% ipython --no-banner

In [1]: import numpy as np

In [2]: np.set_printoptions(precision=2, suppress=True, linewidth=200, legacy="1.25")

In [3]: Z = np.array([[4, -5, -1, 3, 0], [-4, 5, -4, 4, 1]])

In [4]: rng = np.random.default_rng(10500)

In [5]: J = rng.normal(size=(24, 2)) @ Z + np.array([-4, -2, 2, 1, -1])

In [6]: J
Out[6]: 
array([[ -6.01,   0.51,   3.31,  -1.64,  -1.16],
       [ -6.55,   1.19,  -1.8 ,   5.3 ,  -0.11],
       [-10.84,   6.55,   2.73,  -2.76,  -0.8 ],
       [ -9.95,   5.44,  -2.65,   5.14,   0.23],
       [ -1.48,  -5.15,  -1.21,   6.5 ,  -0.48],
       [-11.01,   6.76,   1.08,  -0.51,  -0.47],
       [  1.15,  -8.43,   4.4 ,  -0.3 ,  -1.74],
       [ -0.03,  -6.96,  -2.96,   9.54,  -0.21],
       [ -1.23,  -5.46,   7.77,  -5.97,  -2.29],
       [  2.06,  -9.57,  -6.13,  14.8 ,   0.32],
       [  0.36,  -7.45,   3.23,   1.03,  -1.46],
       [ -2.36,  -4.05,   3.39,  -0.28,  -1.36],
       [ -3.11,  -3.12,   2.6 ,   0.52,  -1.16],
       [ -7.61,   2.52,   1.87,  -0.26,  -0.79],
       [  4.19, -12.24,   2.48,   3.61,  -1.51],
       [ -8.  ,   3.  ,  -2.96,   6.35,   0.19],
       [ -8.95,   4.19,  -0.62,   2.69,  -0.23],
       [ -8.01,   3.02,   4.2 ,  -3.68,  -1.24],
       [ -3.15,  -3.06,   0.02,   4.11,  -0.65],
       [-14.02,  10.53,   1.86,  -2.82,  -0.47],
       [ -0.25,  -6.69,   3.49,   0.41,  -1.49],
       [ -6.06,   0.58,   3.34,  -1.7 ,  -1.17],
       [  1.13,  -8.42,   4.12,   0.09,  -1.68],
       [ -6.  ,   0.5 ,   4.67,  -3.53,  -1.43]])

In [7]: # looks like rank 3

In [8]: rk = np.linalg.matrix_rank(J)

In [9]: rk
Out[9]: 3

In [10]: ns = np.linalg.svd(J)[2][rk:].T

In [11]: [int(np.linalg.matrix_rank(np.delete(J, i, axis=0))) for i in range(24)]
Out[11]: [3, 3, 3, 3, 3, 3, 3, 3, 3, 3, 3, 3, 3, 3, 3, 3, 3, 3, 3, 3, 3, 3, 3, 3]

In [12]: ns.shape
Out[12]: (5, 2)

In [13]: ns @ ns.T
Out[13]: 
array([[ 0.09,  0.13,  0.19,  0.15, -0.11],
       [ 0.13,  0.17,  0.26,  0.2 , -0.13],
       [ 0.19,  0.26,  0.53,  0.36,  0.14],
       [ 0.15,  0.2 ,  0.36,  0.26, -0.03],
       [-0.11, -0.13,  0.14, -0.03,  0.95]])

In [14]: np.abs(np.diag(np.linalg.qr(J)[1])) > 1e-9
Out[14]: array([ True,  True,  True, False, False])

In [15]: J @ np.linalg.pinv(J) @ J
Out[15]: 
array([[ -6.01,   0.51,   3.31,  -1.64,  -1.16],
       [ -6.55,   1.19,  -1.8 ,   5.3 ,  -0.11],
       [-10.84,   6.55,   2.73,  -2.76,  -0.8 ],
       [ -9.95,   5.44,  -2.65,   5.14,   0.23],
       [ -1.48,  -5.15,  -1.21,   6.5 ,  -0.48],
       [-11.01,   6.76,   1.08,  -0.51,  -0.47],
       [  1.15,  -8.43,   4.4 ,  -0.3 ,  -1.74],
       [ -0.03,  -6.96,  -2.96,   9.54,  -0.21],
       [ -1.23,  -5.46,   7.77,  -5.97,  -2.29],
       [  2.06,  -9.57,  -6.13,  14.8 ,   0.32],
       [  0.36,  -7.45,   3.23,   1.03,  -1.46],
       [ -2.36,  -4.05,   3.39,  -0.28,  -1.36],
       [ -3.11,  -3.12,   2.6 ,   0.52,  -1.16],
       [ -7.61,   2.52,   1.87,  -0.26,  -0.79],
       [  4.19, -12.24,   2.48,   3.61,  -1.51],
       [ -8.  ,   3.  ,  -2.96,   6.35,   0.19],
       [ -8.95,   4.19,  -0.62,   2.69,  -0.23],
       [ -8.01,   3.02,   4.2 ,  -3.68,  -1.24],
       [ -3.15,  -3.06,   0.02,   4.11,  -0.65],
       [-14.02,  10.53,   1.86,  -2.82,  -0.47],
       [ -0.25,  -6.69,   3.49,   0.41,  -1.49],
       [ -6.06,   0.58,   3.34,  -1.7 ,  -1.17],
       [  1.13,  -8.42,   4.12,   0.09,  -1.68],
       [ -6.  ,   0.5 ,   4.67,  -3.53,  -1.43]])

In [16]: np.linalg.lstsq(J[:-1].T, J[-1])[2]
Out[16]: 3

In [17]: try:
    ...:     np.linalg.inv(J)
    ...: except np.linalg.LinAlgError as e:
    ...:     print("failed:", e)
    ...: 
failed: Last 2 dimensions of the array must be square

In [18]: X = np.loadtxt("w.csv", delimiter=",")

In [19]: X
Out[19]: 
array([[ 2., -1., -2.,  2., -3.],
       [-3.,  2., -1., -2.,  2.],
       [ 2., -3.,  2., -1., -2.],
       [-2.,  2., -3.,  2., -1.],
       [-1., -2.,  2., -3.,  2.]])

In [20]: r0 = np.array([2, 3, 2, 3, 3])

In [21]: M2 = X + np.outer(r0, np.eye(5)[4])

In [22]: np.linalg.matrix_rank(np.linalg.inv(M2) - np.linalg.inv(X), tol=1e-8)
Out[22]: 1

In [23]: M2
Out[23]: 
array([[ 2., -1., -2.,  2., -1.],
       [-3.,  2., -1., -2.,  5.],
       [ 2., -3.,  2., -1.,  0.],
       [-2.,  2., -3.,  2.,  2.],
       [-1., -2.,  2., -3.,  5.]])

In [24]: np.linalg.matrix_rank(M2 - X)
Out[24]: 1

In [25]: r0 = np.array([-2, 0])

In [26]: np.polyval(r0, X[4])
Out[26]: array([ 2.,  4., -4.,  6., -4.])

In [27]: np.cross(X[4, :3], X[2, :3])
Out[27]: array([2., 6., 7.])

In [28]: np.correlate(X[4], X[2], "full")
Out[28]: array([  2.,   5.,  -4.,   3.,   7., -18.,  17., -12.,   4.])

In [29]: np.convolve(X[4], r0)
Out[29]: array([ 2.,  4., -4.,  6., -4.,  0.])

In [30]: M = np.load("x.npy")

In [31]: M
Out[31]: 
array([[ 8., -3.,  9.,  0.,  0.,  3., -6.],
       [-3.,  0., -3.,  0.,  0., -1.,  2.],
       [ 9., -3.,  8.,  0.,  0.,  3., -6.],
       [ 0.,  0.,  0., -1.,  0.,  0.,  0.],
       [ 0.,  0.,  0.,  0., -1.,  0.,  0.],
       [ 3., -1.,  3.,  0.,  0.,  0., -2.],
       [-6.,  2., -6.,  0.,  0., -2.,  3.]])

In [32]: x = np.array([-3, 1, 0, 2, -3, -1, -3])

In [33]: M @ np.eye(7)[0]
Out[33]: array([ 8., -3.,  9.,  0.,  0.,  3., -6.])

In [34]: (M @ x).argmax()
Out[34]: 6

In [35]: idx = rng.permutation(7)

In [36]: idx
Out[36]: array([4, 1, 6, 3, 0, 2, 5])

In [37]: M2 = M[idx][:, idx]

In [38]: np.sort(np.abs(np.linalg.eigvals(M2)))
Out[38]: array([ 1.,  1.,  1.,  1.,  1.,  1., 23.])

In [39]: M2
Out[39]: 
array([[-1.,  0.,  0.,  0.,  0.,  0.,  0.],
       [ 0.,  0.,  2.,  0., -3., -3., -1.],
       [ 0.,  2.,  3.,  0., -6., -6., -2.],
       [ 0.,  0.,  0., -1.,  0.,  0.,  0.],
       [ 0., -3., -6.,  0.,  8.,  9.,  3.],
       [ 0., -3., -6.,  0.,  9.,  8.,  3.],
       [ 0., -1., -2.,  0.,  3.,  3.,  0.]])

In [40]: np.diag(M2)
Out[40]: array([-1.,  0.,  3., -1.,  8.,  8.,  0.])

In [41]: feats = np.loadtxt("case13.csv", delimiter=",")

In [42]: feats
Out[42]: 
array([[10.43, -4.86,  8.77, -4.81,  9.76],
       [10.49, -5.42, 10.26, -5.51,  9.78],
       [ 9.09, -4.87,  9.73, -5.21, 10.55],
       [ 9.66, -6.95, 10.11, -5.52, 10.67],
       [ 9.52, -5.75,  9.76, -3.98,  8.85],
       [11.11, -3.73,  9.29, -3.29, 10.25],
       [10.9 , -6.5 , 10.15, -6.57,  9.35],
       [10.3 , -4.93, 11.49, -6.21, 10.64],
       [11.01, -5.3 ,  9.91, -4.67, 11.85],
       [10.22, -3.6 ,  9.89, -5.1 ,  8.72],
       [10.18, -3.4 ,  8.22, -6.87,  8.22],
       [ 7.91, -4.91, 10.23, -4.91, 10.49],
       [ 9.83, -6.08,  8.9 , -5.93, 10.03],
       [ 9.36, -5.89,  9.27, -6.31, 11.11],
       [10.16, -5.58, 10.05, -7.23, 10.21],
       [ 8.73, -6.15,  9.81, -5.99,  9.37],
       [ 9.73, -3.68,  9.74, -4.91, 12.53],
       [ 9.37, -6.13,  7.5 , -5.18,  9.31],
       [10.62, -4.51,  8.99, -7.45,  9.05],
       [ 9.15, -5.06, 10.82, -3.58,  9.5 ],
       [ 9.05, -4.32,  9.51, -3.43, 10.89],
       [ 8.6 , -3.  , 11.27, -4.22,  9.08],
       [10.42, -3.48, 10.06, -2.97, 12.6 ],
       [11.  , -6.55, 11.98, -3.75, 11.23],
       [11.42, -3.64, 10.54, -4.37,  8.78],
       [ 9.72, -6.08,  9.18, -3.19,  8.64],
       [ 9.11, -6.31, 10.94, -4.98,  8.77],
       [ 9.38, -4.43, 12.09, -4.88, 11.75],
       [10.43, -4.52, 11.28, -2.59,  9.64]])

In [43]: M2 = X[0, 0] * X[1:] - np.outer(X[1:, 0], X[0])

In [44]: M2
Out[44]: 
array([[  0.,   1.,  -8.,   2.,  -5.],
       [  0.,  -4.,   8.,  -6.,   2.],
       [  0.,   2., -10.,   8.,  -8.],
       [  0.,  -5.,   2.,  -4.,   1.]])

In [45]: np.linalg.matrix_rank(M2), np.linalg.matrix_rank(X)
Out[45]: (4, 5)

In [46]: np.flatnonzero(~M2.round(6).any(axis=1))
Out[46]: array([], dtype=int64)

In [47]: mat = np.array([[-0.1, 0.2, 2.3, -0.5, -0.6, -0.2, 2.1, 0.1, 1.1, 0.7],
    ...:     [0.0, -0.3, -0.6, 1.7, 1.9, -0.2, -1.4, 2.0, 0.9, 0.4],
    ...:     [2.4, -1.0, -1.5, -0.8, -0.2, 1.2, -0.9, -0.9, 2.5, -1.0]])

In [48]: mat[:, 8] *= 20

In [49]: mat
Out[49]: 
array([[-0.1,  0.2,  2.3, -0.5, -0.6, -0.2,  2.1,  0.1, 22. ,  0.7],
       [ 0. , -0.3, -0.6,  1.7,  1.9, -0.2, -1.4,  2. , 18. ,  0.4],
       [ 2.4, -1. , -1.5, -0.8, -0.2,  1.2, -0.9, -0.9, 50. , -1. ]])

In [50]: # column 8 is much longer than the rest

In [51]: r0, r1 = mat[1], mat[0]

In [52]: r0 @ r0
Out[52]: 337.11

In [53]: p = (r0 @ r1) / (r0 @ r0) * r0

In [54]: r1 - p
Out[54]: array([-0.1 ,  0.55,  2.99, -2.47, -2.8 ,  0.03,  3.72, -2.21,  1.17,  0.24])

In [55]: np.round((r1 - p) @ r0, 2)
Out[55]: 0.0

In [56]: A = np.array([[-0.5, -0.5, 0.9, -2.3],
    ...:     [0.3, 0.5, 1.8, 0.5],
    ...:     [-0.2, 1.5, -0.6, -0.7],
    ...:     [1.0, 0.0, 1.0, -0.1],
    ...:     [-1.17, -0.73, 0.81, -2.15]])

In [57]: M2 = np.c_[A[:, :3] @ np.array([[0, -3, -3], [0, 2, 1], [-3, 2, -3]]), np.array([5, 4, 3, 3, 3])]

In [58]: M2
Out[58]: 
array([[-2.7 ,  2.3 , -1.7 ,  5.  ],
       [-5.4 ,  3.7 , -5.8 ,  4.  ],
       [ 1.8 ,  2.4 ,  3.9 ,  3.  ],
       [-3.  , -1.  , -6.  ,  3.  ],
       [-2.43,  3.67,  0.35,  3.  ]])

In [59]: np.round(np.linalg.lstsq(A, M2[:, 0])[0], 2) + 0
Out[59]: array([ 0.,  0., -3.,  0.])

In [60]: np.linalg.matrix_rank(np.c_[A, M2])
Out[60]: 5

In [61]: P = A @ np.linalg.solve(A.T @ A, A.T)

In [62]: np.allclose(P @ P, P)
Out[62]: True

In [63]: np.linalg.matrix_rank(np.eye(5) - P)
Out[63]: 1

In [64]: A @ A
Traceback (most recent call last):
  Cell In[64], line 1
    A @ A
ValueError: matmul: Input operand 1 has a mismatch in its core dimension 0, with gufunc signature (n?,k),(k,m?)->(n?,m?) (size 5 is different from 4)


In [65]: gram = A.T @ A

In [66]: np.allclose(gram, gram.T)
Out[66]: True

In [67]: (A @ A.T).shape
Out[67]: (5, 5)

In [68]: gram
Out[68]: 
array([[ 2.75,  0.95,  0.26,  3.86],
       [ 0.95,  3.28, -1.04,  1.92],
       [ 0.26, -1.04,  6.07, -2.59],
       [ 3.86,  1.92, -2.59, 10.66]])
